$ python -q
>>> import numpy as np
>>> import numpy.linalg as la
>>> np.set_printoptions(precision=2, suppress=True, linewidth=100)
>>> def tidy(a):
...     return np.round(a, 2) + 0
... 
>>> mat = np.load("x.npy")
>>> mat
array([[2, 3, 5, 0, 0, 2, 5, 4],
       [4, 2, 3, 5, 0, 0, 2, 5],
       [5, 4, 2, 3, 5, 0, 0, 2],
       [2, 5, 4, 2, 3, 5, 0, 0],
       [0, 2, 5, 4, 2, 3, 5, 0],
       [0, 0, 2, 5, 4, 2, 3, 5],
       [5, 0, 0, 2, 5, 4, 2, 3],
       [3, 5, 0, 0, 2, 5, 4, 2]])
>>> f = np.array([4, 1, -2, 1, 5, 5, 4, 2])
>>> M2 = mat + np.outer(f, np.eye(8)[4])
>>> tidy(la.det(M2) / la.det(mat)), tidy(1 + la.solve(mat, f)[4])
(np.float64(1.11), np.float64(1.11))
>>> M2
array([[2., 3., 5., 0., 4., 2., 5., 4.],
       [4., 2., 3., 5., 1., 0., 2., 5.],
       [5., 4., 2., 3., 3., 0., 0., 2.],
       [2., 5., 4., 2., 4., 5., 0., 0.],
       [0., 2., 5., 4., 7., 3., 5., 0.],
       [0., 0., 2., 5., 9., 2., 3., 5.],
       [5., 0., 0., 2., 9., 4., 2., 3.],
       [3., 5., 0., 0., 4., 5., 4., 2.]])
>>> la.matrix_rank(la.inv(M2) - la.inv(mat), tol=1e-8)
np.int64(1)
>>> (mat @ mat)[0]
array([78, 52, 33, 50, 66, 48, 48, 66])
>>> mat @ np.ones(8)
array([21., 21., 21., 21., 21., 21., 21., 21.])
>>> tidy(np.fft.fft(mat[0]))
array([21.  +0.j  ,  5.54+2.12j, -8.  -1.j  , -1.54+2.12j,  3.  +0.j  , -1.54-2.12j, -8.  +1.j  ,
        5.54-2.12j])
>>> np.allclose(mat @ mat.T, mat.T @ mat)
True
>>> vec = np.array([4, -3, -7, -7, 0, 1, -8, -9])
>>> y = mat @ vec
>>> y
array([-110, -107,  -45,  -44, -106, -116,  -33,  -48])
>>> tidy(la.solve(mat.T, mat[2]))
array([0., 0., 1., 0., 0., 0., 0., 0.])
>>> tidy(la.solve(mat, mat[:, 6]))
array([0., 0., 0., 0., 0., 0., 1., 0.])
>>> tidy(la.solve(mat, 5 * y))
array([ 20., -15., -35., -35.,   0.,   5., -40., -45.])
